In [1]: import numpy as np

In [2]: np.set_printoptions(precision=1, suppress=True, linewidth=140, floatmode="fixed")

In [3]: rnd = lambda a: np.round(a, 1) + 0

In [4]: feats = np.loadtxt("dump.csv", delimiter=",")

In [5]: feats
Out[5]: 
array([[0.0, 1.0, 0.0, 0.0],
       [1.0, 0.0, 1.0, 1.0],
       [0.0, 1.0, 0.0, 0.0],
       [0.0, 1.0, 0.0, 0.0]])

In [6]: np.all(np.linalg.eigvalsh(feats) > 0)
Out[6]: np.False_

In [7]: rng = np.random.default_rng(16)

In [8]: out = feats + rng.integers(-2, 3, (4, 2)) @ rng.integers(-2, 3, (2, 4))

In [9]: out
Out[9]: 
array([[ 0.0,  1.0,  0.0,  0.0],
       [-3.0,  2.0,  1.0, -3.0],
       [ 0.0, -2.0,  4.0, -6.0],
       [ 1.0, -1.0,  2.0, -2.0]])

In [10]: np.abs(out - feats).sum(axis=1)
Out[10]: array([ 0.0, 10.0, 13.0,  7.0])

In [11]: rnd(np.linalg.svd(out - feats, compute_uv=False))
Out[11]: array([8.9, 5.6, 0.0, 0.0])

In [12]: out - feats
Out[12]: 
array([[ 0.0,  0.0,  0.0,  0.0],
       [-4.0,  2.0,  0.0, -4.0],
       [ 0.0, -3.0,  4.0, -6.0],
       [ 1.0, -2.0,  2.0, -2.0]])

In [13]: out = np.array([[4, 0, 9], [7, 5, 5]])

In [14]: C = np.kron(out, feats)

In [15]: rnd(np.linalg.norm(C, 2)), rnd(np.linalg.norm(out, 2) * np.linalg.norm(feats, 2))
Out[15]: (np.float64(22.6), np.float64(22.6))

In [16]: C
Out[16]: 
array([[0.0, 4.0, 0.0, 0.0, 0.0, 0.0, 0.0, 0.0, 0.0, 9.0, 0.0, 0.0],
       [4.0, 0.0, 4.0, 4.0, 0.0, 0.0, 0.0, 0.0, 9.0, 0.0, 9.0, 9.0],
       [0.0, 4.0, 0.0, 0.0, 0.0, 0.0, 0.0, 0.0, 0.0, 9.0, 0.0, 0.0],
       [0.0, 4.0, 0.0, 0.0, 0.0, 0.0, 0.0, 0.0, 0.0, 9.0, 0.0, 0.0],
       [0.0, 7.0, 0.0, 0.0, 0.0, 5.0, 0.0, 0.0, 0.0, 5.0, 0.0, 0.0],
       [7.0, 0.0, 7.0, 7.0, 5.0, 0.0, 5.0, 5.0, 5.0, 0.0, 5.0, 5.0],
       [0.0, 7.0, 0.0, 0.0, 0.0, 5.0, 0.0, 0.0, 0.0, 5.0, 0.0, 0.0],
       [0.0, 7.0, 0.0, 0.0, 0.0, 5.0, 0.0, 0.0, 0.0, 5.0, 0.0, 0.0]])

In [17]: Uu, s, Vt = np.linalg.svd(C)

In [18]: evecs = Vt[:(s > 1e-8).sum()]

In [19]: vec = C[2] + 3 * C[5] + rng.integers(2) * np.eye(12)[4]

In [20]: vec
Out[20]: array([21.0,  4.0, 21.0, 21.0, 16.0,  0.0, 15.0, 15.0, 15.0,  9.0, 15.0, 15.0])

In [21]: rnd(np.linalg.norm(vec - evecs.T @ evecs @ vec))
Out[21]: np.float64(0.9)

In [22]: rnd(np.diag(evecs.T @ evecs))
Out[22]: array([0.2, 0.5, 0.2, 0.2, 0.2, 0.6, 0.2, 0.2, 0.3, 0.9, 0.3, 0.3])

In [23]: u = np.array([3, 0, 0])

In [24]: arr = u[np.abs(np.subtract.outer(np.arange(3), np.arange(3)))]

In [25]: arr
Out[25]: 
array([[3, 0, 0],
       [0, 3, 0],
       [0, 0, 3]])

In [26]: evals, evecs = np.linalg.eigh(arr)

In [27]: np.unique(evals.round(6) + 0, return_counts=True)[1]
Out[27]: array([3])

In [28]: rnd(np.linalg.eigvalsh(arr @ arr))
Out[28]: array([9.0, 9.0, 9.0])

In [29]: evals.sum(), np.trace(arr)
Out[29]: (np.float64(9.0), np.int64(9))

In [30]: evecs.T @ evecs
Out[30]: 
array([[1.0, 0.0, 0.0],
       [0.0, 1.0, 0.0],
       [0.0, 0.0, 1.0]])

In [31]: evecs.T @ arr @ evecs
Out[31]: 
array([[3.0, 0.0, 0.0],
       [0.0, 3.0, 0.0],
       [0.0, 0.0, 3.0]])

In [32]: evals
Out[32]: array([3.0, 3.0, 3.0])

In [33]: evecs @ np.diag(evals) @ evecs.T
Out[33]: 
array([[3.0, 0.0, 0.0],
       [0.0, 3.0, 0.0],
       [0.0, 0.0, 3.0]])

In [34]: z = rng.permutation(3)

In [35]: out = arr[:, z] * rng.choice([-1, 1], 3)

In [36]: out
Out[36]: 
array([[ 3,  0,  0],
       [ 0,  0, -3],
       [ 0, -3,  0]])

In [37]: Uu, _, Vt = np.linalg.svd(arr.T @ out)

In [38]: Uu @ Vt
Out[38]: 
array([[ 1.0,  0.0,  0.0],
       [ 0.0,  0.0, -1.0],
       [ 0.0, -1.0,  0.0]])

In [39]: z
Out[39]: array([0, 2, 1])

In [40]: E = np.load("w.npy")

In [41]: E
Out[41]: 
array([[  6,  -5,  -1,  -8],
       [  9,  -2,   1,  -2],
       [ 33, -11,   2, -14]])

In [42]: Uu, s, Vt = np.linalg.svd(E)

In [43]: np.argmax(s[:-1] / (s[1:] + 1e-6)) + 1
Out[43]: np.int64(2)

In [44]: rnd(s)
Out[44]: array([39.9,  5.9,  0.0])

In [45]: out = Uu[:, :2] @ np.diag(s[:2]) @ Vt[:2]

In [46]: np.linalg.matrix_rank(out)
Out[46]: np.int64(2)

In [47]: rnd(np.abs(E - out).max())
Out[47]: np.float64(0.0)

In [48]: rnd(out)
Out[48]: 
array([[  6.0,  -5.0,  -1.0,  -8.0],
       [  9.0,  -2.0,   1.0,  -2.0],
       [ 33.0, -11.0,   2.0, -14.0]])

In [49]: np.linalg.matrix_rank(E, rtol=0.05)
Out[49]: np.int64(2)

In [50]: rnd(np.trace(np.linalg.pinv(out) @ out))
Out[50]: np.float64(2.0)

In [51]: np.linalg.lstsq(out[:-1].T, out[-1])[2]
Out[51]: np.int32(2)

In [52]: out = E / np.sqrt((E ** 2).mean(axis=1, keepdims=True))

In [53]: np.linalg.matrix_rank(out) == np.linalg.matrix_rank(E)
Out[53]: np.True_

In [54]: rnd(np.linalg.norm(out, axis=1))
Out[54]: array([2.0, 2.0, 2.0])

In [55]: np.linalg.matrix_rank(E - E.mean(axis=1, keepdims=True))
Out[55]: np.int64(2)

In [56]: E - E.mean(axis=1, keepdims=True)
Out[56]: 
array([[  8.0,  -3.0,   1.0,  -6.0],
       [  7.5,  -3.5,  -0.5,  -3.5],
       [ 30.5, -13.5,  -0.5, -16.5]])

In [57]: W0 = np.load("layer4.npy")

In [58]: W0
Out[58]: 
array([[ 3,  4,  5,  6],
       [ 7,  8,  9, 10],
       [11, 12, 13, 14],
       [15, 16, 17, 18]])

In [59]: rnd(np.linalg.norm(W0, 2) / np.linalg.norm(W0))
Out[59]: np.float64(1.0)

In [60]: [round(float(x), 1) for x in np.linalg.svd(W0, compute_uv=False)[:3]]
Out[60]: [45.8, 1.7, 0.0]

In [61]: Uu, s, Vt = np.linalg.svd(W0)

In [62]: np.argmax(s[:-1] / (s[1:] + 1e-6)) + 1
Out[62]: np.int64(2)

In [63]: out = Uu[:, :2] @ np.diag(s[:2]) @ Vt[:2]

In [64]: rnd(out)
Out[64]: 
array([[ 3.0,  4.0,  5.0,  6.0],
       [ 7.0,  8.0,  9.0, 10.0],
       [11.0, 12.0, 13.0, 14.0],
       [15.0, 16.0, 17.0, 18.0]])

In [65]: np.linalg.matrix_rank(out)
Out[65]: np.int64(2)

In [66]: hat = np.triu(np.array([[1, 0, 2, 2], [-2, 1, -2, 2], [2, 0, 1, 1], [1, -2, 2, -1]]), 1) + np.eye(4)

In [67]: out = hat @ W0 @ np.linalg.inv(hat)

In [68]: hat @ W0 - W0 @ hat
Out[68]: 
array([[ 52.0,  56.0,  62.0,  45.0],
       [  8.0,   8.0,  10.0, -31.0],
       [ 15.0,  16.0,  19.0, -41.0],
       [  0.0,   0.0,   2.0, -79.0]])

In [69]: out
Out[69]: 
array([[  55.0,   60.0,   75.0, -235.0],
       [  15.0,   16.0,   19.0,  -63.0],
       [  26.0,   28.0,   34.0, -110.0],
       [  15.0,   16.0,   19.0,  -63.0]])

In [70]: rk = np.linalg.matrix_rank(out)

In [71]: rk
Out[71]: np.int64(2)

In [72]: N = np.linalg.svd(out)[2][rk:].T

In [73]: rnd(N @ N.T)
Out[73]: 
array([[ 0.9,  0.0,  0.2,  0.3],
       [ 0.0,  0.9, -0.1,  0.2],
       [ 0.2, -0.1,  0.1,  0.0],
       [ 0.3,  0.2,  0.0,  0.1]])

In [74]: np.linalg.matrix_rank(out.T @ out), np.linalg.matrix_rank(out @ out.T)
Out[74]: (np.int64(2), np.int64(2))

In [75]: rnd(out @ N)
Out[75]: 
array([[0.0, 0.0],
       [0.0, 0.0],
       [0.0, 0.0],
       [0.0, 0.0]])

In [76]: J = np.load("x.npy")

In [77]: rnd(J)
Out[77]: 
array([[ 0.2, -0.3, -0.8, -0.5],
       [-0.3,  0.9, -0.3, -0.2],
       [-0.8, -0.3,  0.2, -0.5],
       [-0.5, -0.2, -0.5,  0.7]])

In [78]: rnd(np.linalg.eigvalsh(J).min())
Out[78]: np.float64(-1.0)

In [79]: mat = np.load("data.npy")

In [80]: mat
Out[80]: 
array([[  7.3,   8.9,  -7.5],
       [  8.1,   8.1,  -9.9],
       [  8.0,   7.7, -10.3],
       [  3.8,   7.9,  14.3],
       [  6.9,   7.9,  -8.4],
       [  9.9,   9.1, -10.0],
       [  8.3,   7.4, -10.7],
       [  8.2,   7.7, -12.2],
       [  9.4,   9.7, -11.0],
       [  7.9,   8.7, -10.8],
       [  4.7,   7.6,  12.8],
       [  8.2,   7.6,  -9.5],
       [  8.3,   6.9,  -9.2],
       [  8.5,   9.5,  -9.8],
       [  5.5,   9.1,  13.8],
       [  3.5,   8.8,  15.2],
       [  4.9,   9.0,  13.1]])

In [81]: out = np.c_[mat[:, :1] @ np.array([[-1]]), np.array([3, 3, 1, 1, 0, 1, 2, 1, 2, 1, 1, 1, 0, 1, 3, 2, 3])]

In [82]: out
Out[82]: 
array([[-7.3,  3.0],
       [-8.1,  3.0],
       [-8.0,  1.0],
       [-3.8,  1.0],
       [-6.9,  0.0],
       [-9.9,  1.0],
       [-8.3,  2.0],
       [-8.2,  1.0],
       [-9.4,  2.0],
       [-7.9,  1.0],
       [-4.7,  1.0],
       [-8.2,  1.0],
       [-8.3,  0.0],
       [-8.5,  1.0],
       [-5.5,  3.0],
       [-3.5,  2.0],
       [-4.9,  3.0]])

In [83]: rnd(np.linalg.norm(np.linalg.qr(mat)[0].T @ out, axis=0) ** 2 / ((out ** 2).sum(axis=0) + 1e-12))
Out[83]: array([1.0, 0.8])

In [84]: rnd(np.linalg.norm(out - mat @ np.linalg.lstsq(mat, out)[0], axis=0))
Out[84]: array([0.0, 3.5])

In [85]: rnd(np.linalg.lstsq(mat, out[:, 0])[0])
Out[85]: array([-1.0,  0.0,  0.0])

In [86]: np.linalg.matrix_rank(np.c_[mat, out])
Out[86]: np.int64(4)

In [87]: C = mat[[2, 10]].astype(float)

In [88]: for _ in range(7):
    ...:     z = np.linalg.norm(mat[:, None] - C, axis=-1).argmin(axis=1)
    ...:     C = np.array([mat[z == j].mean(axis=0) for j in range(2)])
    ...: 

In [89]: z
Out[89]: array([0, 0, 0, 1, 0, 0, 0, 0, 0, 0, 1, 0, 0, 0, 1, 1, 1])

In [90]: np.abs(C[1] - C[0]).argmax()
Out[90]: np.int64(2)

In [91]: rnd(C[1] - C[0])
Out[91]: array([-3.8,  0.2, 23.8])

In [92]: dist = np.linalg.norm(mat[:, None] - mat[None], axis=-1)

In [93]: dist[12].round(6).argsort(kind="stable")[:4]
Out[93]: array([12, 11,  2,  1])

In [94]: rnd(np.linalg.norm(mat, axis=1))
Out[94]: array([13.7, 15.1, 15.1, 16.8, 13.4, 16.8, 15.4, 16.6, 17.4, 16.0, 15.6, 14.7, 14.2, 16.1, 17.4, 17.9, 16.6])

In [95]: rnd(dist[12])
Out[95]: array([ 2.8,  1.4,  1.4, 23.9,  1.9,  2.8,  1.6,  3.1,  3.5,  2.4, 22.3,  0.8,  0.0,  2.7, 23.3, 24.9, 22.7])

In [96]: rnd(dist[:5, :5])
Out[96]: 
array([[ 0.0,  2.7,  3.1, 22.1,  1.4],
       [ 2.7,  0.0,  0.6, 24.6,  1.9],
       [ 3.1,  0.6,  0.0, 25.0,  2.2],
       [22.1, 24.6, 25.0,  0.0, 22.9],
       [ 1.4,  1.9,  2.2, 22.9,  0.0]])

In [97]: M = np.array([[0, 1], [0, 0], [1, 0]])

In [98]: M
Out[98]: 
array([[0, 1],
       [0, 0],
       [1, 0]])

In [99]: M.T @ M
Out[99]: 
array([[1, 0],
       [0, 1]])

In [100]: z = rng.permutation(2)

In [101]: out = M[:, z] * rng.choice([-1, 1], 2)

In [102]: out
Out[102]: 
array([[0, 1],
       [0, 0],
       [1, 0]])

In [103]: Uu, _, Vt = np.linalg.svd(M.T @ out)

In [104]: rnd(np.linalg.lstsq(M, out)[0])
Out[104]: 
array([[1.0, 0.0],
       [0.0, 1.0]])

In [105]: Uu @ Vt
Out[105]: 
array([[1.0, 0.0],
       [0.0, 1.0]])

In [106]: vec = np.array([4, 5])

In [107]: rhs = M @ vec

In [108]: rnd(np.linalg.lstsq(M, rhs)[0])
Out[108]: array([4.0, 5.0])

In [109]: rnd(np.linalg.pinv(M) @ M)
Out[109]: 
array([[1.0, 0.0],
       [0.0, 1.0]])

In [110]: rhs = rhs + 0.1 * rng.normal(size=3)

In [111]: rnd(rhs)
Out[111]: array([4.9, 0.0, 4.1])

In [112]: coef, *_ = np.linalg.lstsq(M, rhs)

In [113]: [round(float(np.linalg.norm(np.linalg.solve(M.T @ M + lam * np.eye(2), M.T @ rhs))), 2) for lam in (0, 1, 10, 100)]
Out[113]: [6.4, 3.2, 0.58, 0.06]

In [114]: rnd(coef)
Out[114]: array([4.1, 4.9])

In [115]: rnd(M.T @ (rhs - M @ coef))
Out[115]: array([0.0, 0.0])

In [116]: hat = M @ np.linalg.solve(M.T @ M, M.T)

In [117]: np.allclose(hat @ hat, hat)
Out[117]: True

In [118]: rnd(np.linalg.eigvalsh(hat))
Out[118]: array([0.0, 1.0, 1.0])

In [119]: np.trace(hat)
Out[119]: np.float64(2.0)

In [120]: F = np.load("out15.npy")

In [121]: F
Out[121]: 
array([[-2,  2, -5,  5],
       [-2,  2, -5,  5],
       [-4, -2, -3,  1]])

In [122]: t3 = np.stack([F, -2 * F, F[::-1]])

In [123]: np.einsum("bij,cij->bc", t3, t3)
Out[123]: 
array([[ 146, -292,  106],
       [-292,  584, -212],
       [ 106, -212,  146]])

In [124]: t3.shape
Out[124]: (3, 3, 4)

In [125]: np.linalg.matrix_rank(t3.reshape(3, -1))
Out[125]: np.int64(2)

In [126]: t3.sum(axis=0)
Out[126]: 
array([[-2, -4,  2, -4],
       [ 0,  0,  0,  0],
       [ 2,  4, -2,  4]])

In [127]: out = np.array([[0, 1], [2, 3]])

In [128]: C = np.kron(out, F)

In [129]: np.linalg.matrix_rank(C)
Out[129]: np.int64(4)

In [130]: C.shape
Out[130]: (6, 8)

In [131]: C
Out[131]: 
array([[  0,   0,   0,   0,  -2,   2,  -5,   5],
       [  0,   0,   0,   0,  -2,   2,  -5,   5],
       [  0,   0,   0,   0,  -4,  -2,  -3,   1],
       [ -4,   4, -10,  10,  -6,   6, -15,  15],
       [ -4,   4, -10,  10,  -6,   6, -15,  15],
       [ -8,  -4,  -6,   2, -12,  -6,  -9,   3]])
